In [1]: import numpy as np

In [2]: from numpy import linalg as LA

In [3]: np.set_printoptions(suppress=True, linewidth=160)

In [4]: tidy = lambda a: np.round(a, 1) + 0

In [5]: X = np.loadtxt("arr.csv", delimiter=",")

In [6]: X
Out[6]: 
array([[2., 2., 2., 2.],
       [1., 3., 1., 3.],
       [2., 2., 2., 2.],
       [1., 3., 1., 3.]])

In [7]: A2 = X[0, 0] * X[1:] - np.outer(X[1:, 0], X[0])

In [8]: A2
Out[8]: 
array([[0., 4., 0., 4.],
       [0., 0., 0., 0.],
       [0., 4., 0., 4.]])

In [9]: print(np.flatnonzero(~A2.round(6).any(axis=1)))
[1]

In [10]: tidy(LA.eigvals(X).sum().real)
Out[10]: np.float64(10.0)

In [11]: tidy(LA.det(X.T))
Out[11]: np.float64(0.0)

In [12]: np.kron(np.eye(2, dtype=int), X)
Out[12]: 
array([[2., 2., 2., 2., 0., 0., 0., 0.],
       [1., 3., 1., 3., 0., 0., 0., 0.],
       [2., 2., 2., 2., 0., 0., 0., 0.],
       [1., 3., 1., 3., 0., 0., 0., 0.],
       [0., 0., 0., 0., 2., 2., 2., 2.],
       [0., 0., 0., 0., 1., 3., 1., 3.],
       [0., 0., 0., 0., 2., 2., 2., 2.],
       [0., 0., 0., 0., 1., 3., 1., 3.]])

In [13]: print(tidy(LA.eigvals(X)))
[8.+0.j 2.+0.j 0.+0.j 0.+0.j]

In [14]: U, sig, Vt = LA.svd(X)

In [15]: evecs = Vt[:(sig > 1e-8).sum()]

In [16]: rng = np.random.default_rng(53860)

In [17]: vec = X[1] + 4 * X[3] + rng.integers(2) * np.eye(4)[0]

In [18]: vec
Out[18]: array([ 5., 15.,  5., 15.])

In [19]: tidy(LA.norm(vec - evecs.T @ evecs @ vec))
Out[19]: np.float64(0.0)

In [20]: tidy(np.diag(evecs.T @ evecs))
Out[20]: array([0.5, 0.5, 0.5, 0.5])

In [21]: tidy(evecs.T @ evecs)
Out[21]: 
array([[0.5, 0. , 0.5, 0. ],
       [0. , 0.5, 0. , 0.5],
       [0.5, 0. , 0.5, 0. ],
       [0. , 0.5, 0. , 0.5]])

In [22]: z = rng.permutation(4)

In [23]: z
Out[23]: array([0, 1, 2, 3])

In [24]: A2 = X[z][:, z]

In [25]: print(np.trace(A2))
10.0

In [26]: np.diag(A2)
Out[26]: array([2., 3., 2., 3.])

In [27]: A = np.loadtxt("dump.csv", delimiter=",")

In [28]: A
Out[28]: 
array([[0., 0., 0., 0., 0., 0.],
       [0., 2., 0., 0., 0., 0.],
       [2., 2., 0., 0., 0., 0.],
       [0., 1., 0., 2., 0., 0.],
       [2., 0., 0., 2., 1., 0.],
       [0., 2., 2., 0., 1., 0.]])

In [29]: # looks like rank 5

In [30]: np.prod(np.diag(A)), tidy(LA.det(A))
Out[30]: (np.float64(0.0), np.float64(0.0))

In [31]: tidy(np.sort(LA.eigvals(A)))
Out[31]: array([0., 0., 0., 1., 2., 2.])

In [32]: U, sig, Vt = LA.svd(A)

In [33]: evecs = Vt[:(sig > 1e-8).sum()]

In [34]: vec = A[3] + -3 * A[5] + rng.integers(2) * np.eye(6)[1]

In [35]: print(vec)
[ 0. -5. -6.  2. -3.  0.]

In [36]: tidy(evecs.T @ evecs)
Out[36]: 
array([[1., 0., 0., 0., 0., 0.],
       [0., 1., 0., 0., 0., 0.],
       [0., 0., 1., 0., 0., 0.],
       [0., 0., 0., 1., 0., 0.],
       [0., 0., 0., 0., 1., 0.],
       [0., 0., 0., 0., 0., 0.]])

In [37]: tidy(LA.norm(vec - evecs.T @ evecs @ vec))
Out[37]: np.float64(0.0)

In [38]: tidy(np.diag(evecs.T @ evecs))
Out[38]: array([1., 1., 1., 1., 1., 0.])

In [39]: U, sig, Vt = LA.svd(A)

In [40]: tidy(sig)
Out[40]: array([4.3, 3.1, 2. , 1.7, 0.4, 0. ])

In [41]: np.argmax(sig[:-1] / (sig[1:] + 1e-6)) + 1
Out[41]: np.int64(5)

In [42]: A2 = U[:, :5] @ np.diag(sig[:5]) @ Vt[:5]

In [43]: LA.matrix_rank(A, rtol=0.05)
Out[43]: np.int64(5)

In [44]: tidy(LA.norm(A - A2, 2)), sig[5]
Out[44]: (np.float64(0.0), np.float64(0.0))

In [45]: print(tidy(LA.norm(A - A2) / LA.norm(A)))
0.0

In [46]: def softmax(z):
    ...:     e = np.exp(z - z.max(axis=-1, keepdims=True))
    ...:     return e / e.sum(axis=-1, keepdims=True)
    ...: 

In [47]: tidy(softmax(A).sum(axis=1))
Out[47]: array([1., 1., 1., 1., 1., 1.])

In [48]: tidy(softmax(A[4] + 5))
Out[48]: array([0.4, 0. , 0. , 0.4, 0.1, 0. ])

In [49]: tidy(softmax(10 * A[4]))
Out[49]: array([0.5, 0. , 0. , 0.5, 0. , 0. ])

In [50]: att = A @ A.T / np.sqrt(6)

In [51]: tidy(softmax(att)[4] @ A)
Out[51]: array([1.7, 0.4, 0.1, 1.7, 0.8, 0. ])

In [52]: r0 = np.array([8, 4, 7, 4, -7, 1, 8, 7, 0, 8, 0])

In [53]: v = np.array([3, 0, 2, 1, 1, 1, 2, 1, 3, 2, 2, 1, 2, 1])

In [54]: arr = r0[:, None] + v[None, :]

In [55]: arr
Out[55]: 
array([[11,  8, 10,  9,  9,  9, 10,  9, 11, 10, 10,  9, 10,  9],
       [ 7,  4,  6,  5,  5,  5,  6,  5,  7,  6,  6,  5,  6,  5],
       [10,  7,  9,  8,  8,  8,  9,  8, 10,  9,  9,  8,  9,  8],
       [ 7,  4,  6,  5,  5,  5,  6,  5,  7,  6,  6,  5,  6,  5],
       [-4, -7, -5, -6, -6, -6, -5, -6, -4, -5, -5, -6, -5, -6],
       [ 4,  1,  3,  2,  2,  2,  3,  2,  4,  3,  3,  2,  3,  2],
       [11,  8, 10,  9,  9,  9, 10,  9, 11, 10, 10,  9, 10,  9],
       [10,  7,  9,  8,  8,  8,  9,  8, 10,  9,  9,  8,  9,  8],
       [ 3,  0,  2,  1,  1,  1,  2,  1,  3,  2,  2,  1,  2,  1],
       [11,  8, 10,  9,  9,  9, 10,  9, 11, 10, 10,  9, 10,  9],
       [ 3,  0,  2,  1,  1,  1,  2,  1,  3,  2,  2,  1,  2,  1]])

In [56]: A2 = arr + rng.integers(-2, 3, (11, 2)) @ rng.integers(-2, 3, (2, 14))

In [57]: A2
Out[57]: 
array([[ 12,   6,   8,  11,   7,   8,  12,   8,   9,  12,   9,  11,   9,  11],
       [  7,   4,   6,   5,   5,   5,   6,   2,   5,   7,   3,   5,   4,   8],
       [ 10,   7,   9,   8,   8,   8,   9,   8,  10,   9,   9,   8,   9,   8],
       [  7,   4,   6,   5,   5,   5,   6,   8,   9,   5,   9,   5,   8,   2],
       [ -1, -13, -11,   0, -12,  -9,   1,  -3,  -6,  -1,  -2,   0,  -4,  -6],
       [  6,  -3,  -1,   6,  -2,   0,   7,   0,   0,   7,   1,   6,   1,   6],
       [ 13,   4,   6,  13,   5,   7,  14,  13,  11,  12,  14,  13,  12,   7],
       [  6,  15,  17,   0,  16,  12,   1,   6,  14,   3,   7,   0,   9,   6],
       [  6,  -6,  -4,   7,  -5,  -2,   8,   1,  -1,   7,   2,   7,   1,   4],
       [ 11,   8,  10,   9,   9,   9,  10,   6,   9,  11,   7,   9,   8,  12],
       [  1,   4,   6,  -3,   5,   3,  -2,   0,   5,  -1,   1,  -3,   2,   0]])

In [58]: print(np.abs(A2 - arr).sum(axis=1))
[23 14  0 14 55 46 42 72 55 14 36]

In [59]: r = LA.matrix_rank(A2)

In [60]: r
Out[60]: np.int64(4)

In [61]: ns = LA.svd(A2)[2][r:].T

In [62]: np.allclose(A2 @ ns, 0)
Out[62]: True

In [63]: [int(LA.matrix_rank(np.delete(A2, i, axis=0))) for i in range(11)]
Out[63]: [4, 4, 4, 4, 4, 4, 4, 4, 4, 4, 4]

In [64]: print([int(LA.matrix_rank(A2[:i])) for i in range(1, len(A2) + 1)])
[1, 2, 3, 4, 4, 4, 4, 4, 4, 4, 4]

In [65]: U, sig, Vt = LA.svd(arr)

In [66]: print(np.argmax(sig[:-1] / (sig[1:] + 1e-6)) + 1)
2

In [67]: A2 = U[:, :2] @ np.diag(sig[:2]) @ Vt[:2]

In [68]: print(tidy(LA.norm(arr - A2) / LA.norm(arr)))
0.0

In [69]: tidy(np.abs(arr - A2).max())
Out[69]: np.float64(0.0)

In [70]: LA.matrix_rank(arr, rtol=0.05)
Out[70]: np.int64(2)

In [71]: r = LA.matrix_rank(arr)

In [72]: r
Out[72]: np.int64(2)

In [73]: ns = LA.svd(arr)[2][r:].T

In [74]: [int(LA.matrix_rank(arr[:i])) for i in range(1, len(arr) + 1)]
Out[74]: [1, 2, 2, 2, 2, 2, 2, 2, 2, 2, 2]

In [75]: [int(LA.matrix_rank(arr[:, :j + 1])) for j in range(14)]
Out[75]: [1, 2, 2, 2, 2, 2, 2, 2, 2, 2, 2, 2, 2, 2]

In [76]: ns.shape
Out[76]: (14, 12)

In [77]: [int(LA.matrix_rank(np.delete(arr, i, axis=0))) for i in range(11)]
Out[77]: [2, 2, 2, 2, 2, 2, 2, 2, 2, 2, 2]

In [78]: np.allclose(X[:-1].T @ LA.lstsq(X[:-1].T, X[-1])[0], X[-1])
Out[78]: True

In [79]: LA.lstsq(X[:-1].T, X[-1])[2]
Out[79]: np.int32(2)

In [80]: A2 = np.array([[1, -1], [1, -1]])

In [81]: mat = np.block([[np.zeros((2, 2)), A2], [A2.T, np.zeros((2, 2))]])

In [82]: mat
Out[82]: 
array([[ 0.,  0.,  1., -1.],
       [ 0.,  0.,  1., -1.],
       [ 1.,  1.,  0.,  0.],
       [-1., -1.,  0.,  0.]])

In [83]: U, sig, Vt = LA.svd(mat)

In [84]: evecs = Vt[:(sig > 1e-8).sum()]

In [85]: vec = mat[1] + -3 * mat[3] + rng.integers(2) * np.eye(4)[0]

In [86]: vec
Out[86]: array([ 4.,  3.,  1., -1.])

In [87]: print(tidy(LA.norm(vec - evecs.T @ evecs @ vec)))
0.7

In [88]: np.allclose(evecs.T @ evecs @ vec, vec)
Out[88]: False

In [89]: r0 = np.array([5, 1, -3])

In [90]: np.array([np.convolve(row, r0, "same") for row in A])
Out[90]: 
array([[ 0.,  0.,  0.,  0.,  0.,  0.],
       [10.,  2., -6.,  0.,  0.,  0.],
       [12., -4., -6.,  0.,  0.,  0.],
       [ 5.,  1.,  7.,  2., -6.,  0.],
       [ 2., -6., 10.,  7., -5., -3.],
       [10., 12., -4., -1.,  1., -3.]])

In [91]: np.cross(A[2, :3], A[0, :3])
Out[91]: array([0., 0., 0.])

In [92]: np.all(LA.eigvalsh(mat) > 0)
Out[92]: np.False_

In [93]: t = np.radians(90)

In [94]: Rm = np.eye(4)

In [95]: Rm[2, 2] = Rm[1, 1] = np.cos(t)

In [96]: Rm[2, 1], Rm[1, 2] = -np.sin(t), np.sin(t)

In [97]: tidy(Rm)
Out[97]: 
array([[ 1.,  0.,  0.,  0.],
       [ 0.,  0.,  1.,  0.],
       [ 0., -1.,  0.,  0.],
       [ 0.,  0.,  0.,  1.]])

In [98]: A2 = mat @ Rm.T

In [99]: np.allclose(LA.norm(mat, axis=1), LA.norm(A2, axis=1))
Out[99]: True

In [100]: print(tidy(LA.det(Rm)), np.trace(Rm))
1.0 2.0

In [101]: feats = np.loadtxt("m.csv", delimiter=",")

In [102]: print(feats)
[[ 6. 10. 13. 11.  3.]
 [ 2.  4.  7.  5.  3.]
 [ 2.  4.  7.  5.  3.]
 [ 0.  0.  0.  0.  3.]
 [ 6. 10. 13. 11.  3.]
 [ 2.  4.  7.  5.  3.]
 [ 4.  7. 10.  8.  3.]
 [ 0.  0.  0.  0.  3.]
 [ 6. 10. 13. 11.  3.]
 [ 0.  1.  4.  2.  3.]
 [ 0.  1.  4.  2.  3.]
 [ 2.  4.  7.  5.  3.]
 [ 0.  0.  1.  0.  3.]
 [ 0.  0.  1.  0.  3.]
 [ 4.  7. 10.  8.  3.]
 [ 0.  0.  0.  0.  3.]
 [ 6. 10. 13. 11.  3.]
 [ 4.  7. 10.  8.  3.]
 [ 0.  0.  1.  0.  3.]
 [ 4.  7. 10.  8.  3.]]

In [103]: print(LA.cond(feats) > 100)
True

In [104]: print(tidy(LA.norm(feats, 2) / LA.norm(feats)))
1.0

In [105]: vec = np.array([2, 2, 2, -1, 2])

In [106]: print((feats * vec).sum(axis=1))
[53. 27. 27.  6. 53. 27. 40.  6. 53. 14. 14. 27.  8.  8. 40.  6. 53. 40.  8. 40.]

In [107]: feats @ (2 * vec)
Out[107]: array([106.,  54.,  54.,  12., 106.,  54.,  80.,  12., 106.,  28.,  28.,  54.,  16.,  16.,  80.,  12., 106.,  80.,  16.,  80.])

In [108]: LA.norm(feats @ vec) <= LA.norm(feats, 2) * LA.norm(vec) + 1e-9
Out[108]: np.True_

In [109]: print((feats @ vec).argmax())
0

In [110]: print(feats * vec)
[[ 12.  20.  26. -11.   6.]
 [  4.   8.  14.  -5.   6.]
 [  4.   8.  14.  -5.   6.]
 [  0.   0.   0.  -0.   6.]
 [ 12.  20.  26. -11.   6.]
 [  4.   8.  14.  -5.   6.]
 [  8.  14.  20.  -8.   6.]
 [  0.   0.   0.  -0.   6.]
 [ 12.  20.  26. -11.   6.]
 [  0.   2.   8.  -2.   6.]
 [  0.   2.   8.  -2.   6.]
 [  4.   8.  14.  -5.   6.]
 [  0.   0.   2.  -0.   6.]
 [  0.   0.   2.  -0.   6.]
 [  8.  14.  20.  -8.   6.]
 [  0.   0.   0.  -0.   6.]
 [ 12.  20.  26. -11.   6.]
 [  8.  14.  20.  -8.   6.]
 [  0.   0.   2.  -0.   6.]
 [  8.  14.  20.  -8.   6.]]

In [111]: print(feats @ np.ones(5))
[43. 21. 21.  3. 43. 21. 32.  3. 43. 10. 10. 21.  4.  4. 32.  3. 43. 32.  4. 32.]

In [112]: vec @ feats
---------------------------------------------------------------------------
ValueError                                Traceback (most recent call last)
Cell In[112], line 1
----> 1 vec @ feats

ValueError: matmul: Input operand 1 has a mismatch in its core dimension 0, with gufunc signature (n?,k),(k,m?)->(n?,m?) (size 20 is different from 5)

In [113]: feats @ vec
Out[113]: array([53., 27., 27.,  6., 53., 27., 40.,  6., 53., 14., 14., 27.,  8.,  8., 40.,  6., 53., 40.,  8., 40.])
